$ python -q
>>> import numpy as np
>>> np.set_printoptions(precision=1, suppress=True, linewidth=100, floatmode="fixed")
>>> out = np.array([[0, 7], [0, 6]])
>>> arr = np.tile(out, (2, 2))
>>> arr
array([[0, 7, 0, 7],
       [0, 6, 0, 6],
       [0, 7, 0, 7],
       [0, 6, 0, 6]])
>>> # rank 1
>>> rng = np.random.default_rng(83285)
>>> z = rng.permutation(4)
>>> z
array([0, 3, 2, 1])
>>> out = arr[z][:, z]
>>> out
array([[0, 7, 0, 7],
       [0, 6, 0, 6],
       [0, 7, 0, 7],
       [0, 6, 0, 6]])
>>> np.trace(out)
np.int64(12)
>>> np.allclose(out, arr)
True
>>> np.round(np.sort(np.abs(np.linalg.eigvals(out))), 1) + 0
array([ 0.0,  0.0,  0.0, 12.0])
>>> np.diag(out)
array([0, 6, 0, 6])
>>> left, sig, Vt = np.linalg.svd(arr)
>>> sig.round(1) + 0
array([18.4,  0.0,  0.0,  0.0])
>>> out = left[:, :1] @ np.diag(sig[:1]) @ Vt[:1]
>>> round(np.linalg.norm(arr - out, 2), 1), round(float(sig[1]), 1)
(np.float64(0.0), 0.0)
>>> np.linalg.matrix_rank(arr, rtol=0.05)
np.int64(1)
>>> np.linalg.matrix_rank(out)
np.int64(1)
>>> np.unique(arr.round(6), axis=0).shape
(2, 4)
>>> np.allclose(arr[:-1].T @ np.linalg.lstsq(arr[:-1].T, arr[-1])[0], arr[-1])
True
>>> np.round(np.trace(np.linalg.pinv(arr) @ arr), 1)
np.float64(1.0)
>>> arr @ np.linalg.pinv(arr) @ arr
array([[0.0, 7.0, 0.0, 7.0],
       [0.0, 6.0, 0.0, 6.0],
       [0.0, 7.0, 0.0, 7.0],
       [0.0, 6.0, 0.0, 6.0]])
>>> O, _ = np.linalg.qr(np.array([[-1.1, 0.7, 0.0, 0.8],
...     [1.2, 0.1, -1.5, 0.8],
...     [1.1, -0.6, 1.0, 0.0],
...     [0.4, -1.1, 1.3, -0.4]]))
>>> A = O[:, :3]
>>> A
array([[-0.5, -0.2, -0.3],
       [ 0.6, -0.5,  0.4],
       [ 0.5,  0.1, -0.8],
       [ 0.2,  0.8,  0.3]])
>>> # orthonormal columns
>>> def softmax(z):
...     e = np.exp(z - z.max(axis=-1, keepdims=True))
...     return e / e.sum(axis=-1, keepdims=True)
... 
>>> softmax(A[1])
array([0.5, 0.2, 0.4])
>>> scores = A @ A.T / np.sqrt(3)
>>> softmax(scores).round(6).argmax(axis=1)
array([0, 1, 2, 3])
>>> np.round(softmax(scores)[1] @ A, 1) + 0
array([ 0.3,  0.0, -0.1])
>>> data = np.load("mat.npy")
>>> data
array([[0, 1, 1, 1],
       [1, 0, 0, 2],
       [2, 0, 2, 2],
       [2, 1, 2, 1]])
>>> z = rng.permutation(4)
>>> out = data[:, z] * rng.choice([-1, 1], 4)
>>> out
array([[ 1, -1,  1,  0],
       [ 0,  0,  2,  1],
       [ 0, -2,  2,  2],
       [ 1, -2,  1,  2]])
>>> left, _, Vt = np.linalg.svd(data.T @ out)
>>> z
array([1, 2, 3, 0])
>>> np.round(np.linalg.lstsq(data, out)[0], 1) + 0
array([[ 0.0,  0.0,  0.0,  1.0],
       [ 1.0,  0.0,  0.0,  0.0],
       [ 0.0, -1.0,  0.0,  0.0],
       [ 0.0,  0.0,  1.0,  0.0]])
>>> np.round(left @ Vt, 1) + 0
array([[ 0.0,  0.0,  0.0,  1.0],
       [ 1.0,  0.0,  0.0,  0.0],
       [ 0.0, -1.0,  0.0,  0.0],
       [ 0.0,  0.0,  1.0,  0.0]])
>>> out = np.array([[1, 1], [1, 1]])
>>> C = np.kron(out, data)
>>> C
array([[0, 1, 1, 1, 0, 1, 1, 1],
       [1, 0, 0, 2, 1, 0, 0, 2],
       [2, 0, 2, 2, 2, 0, 2, 2],
       [2, 1, 2, 1, 2, 1, 2, 1],
       [0, 1, 1, 1, 0, 1, 1, 1],
       [1, 0, 0, 2, 1, 0, 0, 2],
       [2, 0, 2, 2, 2, 0, 2, 2],
       [2, 1, 2, 1, 2, 1, 2, 1]])
>>> np.linalg.matrix_rank(C)
np.int64(4)
>>> round(float(np.linalg.norm(C, 2)), 1), round(float(np.linalg.norm(out, 2) * np.linalg.norm(data, 2)), 1)
(10.1, 10.1)
>>> np.linalg.eigvals(data)
array([ 4.8+0.0j, -1.3+0.1j, -1.3-0.1j,  0.7+0.0j])
>>> np.round(np.linalg.det(data.T), 1)
np.float64(6.0)
>>> u = np.array([3, -3, 1])
>>> np.cross(data[2, :3], data[1, :3])
array([0, 2, 0])
>>> np.array([np.convolve(row, u, "same") for row in data])
array([[ 3,  0,  1, -2],
       [-3,  1,  6, -6],
       [-6,  8,  0, -4],
       [-3,  5, -2, -1]])
>>> np.convolve(data[2], u)
array([ 6, -6,  8,  0, -4,  2])
>>> np.correlate(data[2], data[1], "full")
array([4, 0, 4, 6, 0, 2, 2])
>>> J = np.array([[-6.8, 0.6, 1.7],
...     [-1.0, -0.8, 0.8],
...     [-3.4, -1.3, -6.4],
...     [-9.1, 1.1, 1.8],
...     [-1.5, -1.6, -5.4],
...     [-7.0, 0.0, -2.4],
...     [-1.3, -0.9, 0.0],
...     [-4.7, 0.8, 6.8],
...     [5.7, -2.8, -3.4],
...     [-6.7, 0.4, 0.7],
...     [-0.4, -1.3, -1.9],
...     [-0.5, -0.8, 1.5]])
>>> O, V = np.linalg.qr(J[:, :2])[0], np.linalg.qr(J[:, 2:])[0]
>>> sig = np.linalg.svd(O.T @ V, compute_uv=False)
>>> (sig > 0.9).sum()
np.int64(0)
>>> u, g = J[9], J[4]
>>> round(float(u @ g), 1)
5.6
>>> pr = (u @ g) / (u @ u) * u
>>> np.round(np.linalg.norm(u + g) ** 2 + np.linalg.norm(u - g) ** 2, 1)
np.float64(159.0)
>>> C = J[[5, 1]].astype(float)
>>> for _ in range(3):
...     z = np.linalg.norm(J[:, None] - C, axis=-1).argmin(axis=1)
...     C = np.array([J[z == j].mean(axis=0) for j in range(2)])
... 
>>> z
array([0, 1, 1, 0, 1, 0, 1, 0, 1, 0, 1, 1])
>>> C[1] - C[0]
array([ 6.5, -1.9, -3.8])
>>> C
array([[-6.9,  0.6,  1.7],
       [-0.3, -1.4, -2.1]])
>>> np.abs(C[1] - C[0]).argmax()
np.int64(0)
>>> Ac = J - J.mean(axis=0)
>>> V = np.linalg.svd(Ac)[2][:2]
>>> out = Ac - Ac @ V.T @ V
>>> np.round(out.std(axis=0), 1) + 0
array([0.0, 0.0, 0.0])
>>> np.linalg.norm(out, axis=1).round(6).argmax()
np.int64(6)
>>> feats = np.eye(4, dtype=int)[rng.permutation(4)] * np.array([3, -3, 0, -1])
>>> feats
array([[ 0, -3,  0,  0],
       [ 0,  0,  0, -1],
       [ 0,  0,  0,  0],
       [ 3,  0,  0,  0]])
>>> feats @ feats
array([[ 0,  0,  0,  3],
       [-3,  0,  0,  0],
       [ 0,  0,  0,  0],
       [ 0, -9,  0,  0]])
>>> np.flatnonzero(np.linalg.matrix_power((feats != 0) + (feats.T != 0) + np.eye(4), 4)[1])
array([0, 1, 3])
>>> (feats != 0).astype(int)
array([[0, 1, 0, 0],
       [0, 0, 0, 1],
       [0, 0, 0, 0],
       [1, 0, 0, 0]])
>>> (np.linalg.matrix_power((feats != 0) + (feats.T != 0) + np.eye(4), 4) > 0).astype(int)
array([[1, 1, 0, 1],
       [1, 1, 0, 1],
       [0, 0, 1, 0],
       [1, 1, 0, 1]])
>>> hat = np.triu(np.array([[-1, -4, 1, 0], [5, 0, 3, -4], [1, 5, -2, 0], [5, -5, 4, -2]]), 1) + np.eye(4)
>>> out = hat @ feats @ np.linalg.inv(hat)
>>> out
array([[   0.0,   -3.0,    9.0,   -8.0],
       [ -12.0,  -48.0,  156.0, -193.0],
       [   0.0,    0.0,    0.0,    0.0],
       [   3.0,   12.0,  -39.0,   48.0]])
>>> round(np.linalg.det(out), 1)
np.float64(0.0)
>>> hat @ feats - feats @ hat
array([[  0.0,   0.0,   9.0,  -8.0],
       [-12.0,   0.0,   0.0,   0.0],
       [  0.0,   0.0,   0.0,   0.0],
       [  0.0,  12.0,  -3.0,   0.0]])
>>> np.linalg.matrix_rank(out)
np.int64(3)
>>> mat = np.array([[-6, 7, -5], [-2, -4, -7], [7, -1, -6], [-16, -13, -40]])
>>> # row 3 dominates
>>> x = np.array([3, 1, 3])
>>> y = mat @ x
>>> np.round(np.linalg.pinv(mat) @ mat, 1) + 0
array([[1.0, 0.0, 0.0],
       [0.0, 1.0, 0.0],
       [0.0, 0.0, 1.0]])
>>> y
array([ -26,  -31,    2, -181])
>>> y = y + 0.1 * rng.normal(size=4)
>>> y
array([ -25.9,  -31.0,    2.0, -181.1])
>>> beta, *_ = np.linalg.lstsq(mat, y)
>>> np.round(np.linalg.norm(y - mat @ beta), 1)
np.float64(0.1)
>>> beta.round()
array([3.0, 1.0, 3.0])
>>> sig = 5 * 0.2 ** np.arange(3)
>>> O, _ = np.linalg.qr(np.array([[0.0, -0.7, -0.7], [1.4, -0.5, 1.7], [0.5, 0.7, -1.2]]))
>>> E = rng.normal(size=(24, 3)) * sig @ O
>>> E.round(1) + 0
array([[-0.3,  2.1,  2.8],
       [ 1.3, -1.6, -1.2],
       [-1.1, -0.2, -1.3],
       [ 1.0, -1.4, -1.5],
       [ 0.4, -3.4, -3.6],
       [ 0.4,  1.1,  2.0],
       [ 0.3,  0.7,  0.7],
       [-1.4, -4.4, -5.8],
       [-1.2,  4.5,  4.6],
       [ 1.0, -3.4, -3.5],
       [-0.4, -2.1, -2.6],
       [ 1.1, -3.5, -3.5],
       [-2.3, -5.8, -8.3],
       [-0.1,  3.6,  3.8],
       [ 0.3, -2.4, -2.7],
       [ 0.3, -0.1,  0.5],
       [ 0.0,  3.7,  4.1],
       [-1.3, -0.7, -1.5],
       [ 0.7,  5.0,  6.2],
       [ 0.1,  0.3,  0.5],
       [ 1.5,  3.5,  5.0],
       [ 1.1, -1.4, -0.7],
       [ 0.0, -6.2, -7.0],
       [-0.3, -0.2, -0.3]])
>>> out = np.c_[E[:, :1] @ np.array([[2]]), np.array([0, -2, 2, -2, 1, 2, 2, -2, -2, 2, -2, 2, -1, 1, -1, 0, -1, 0, 1, 0, -2, -2, -2, 1])]
>>> out.round(1) + 0
array([[-0.6,  0.0],
       [ 2.6, -2.0],
       [-2.2,  2.0],
       [ 2.1, -2.0],
       [ 0.8,  1.0],
       [ 0.8,  2.0],
       [ 0.6,  2.0],
       [-2.8, -2.0],
       [-2.4, -2.0],
       [ 2.0,  2.0],
       [-0.9, -2.0],
       [ 2.3,  2.0],
       [-4.6, -1.0],
       [-0.2,  1.0],
       [ 0.7, -1.0],
       [ 0.5,  0.0],
       [ 0.0, -1.0],
       [-2.6,  0.0],
       [ 1.3,  1.0],
       [ 0.3,  0.0],
       [ 2.9, -2.0],
       [ 2.3, -2.0],
       [ 0.0, -2.0],
       [-0.7,  1.0]])
>>> np.round(np.linalg.lstsq(E, out[:, 0])[0], 1) + 0
array([2.0, 0.0, 0.0])
>>> np.round(np.linalg.norm(out - E @ np.linalg.lstsq(E, out)[0], axis=0), 1) + 0
array([0.0, 7.5])
>>> np.linalg.matrix_rank(np.c_[E, out])
np.int64(4)
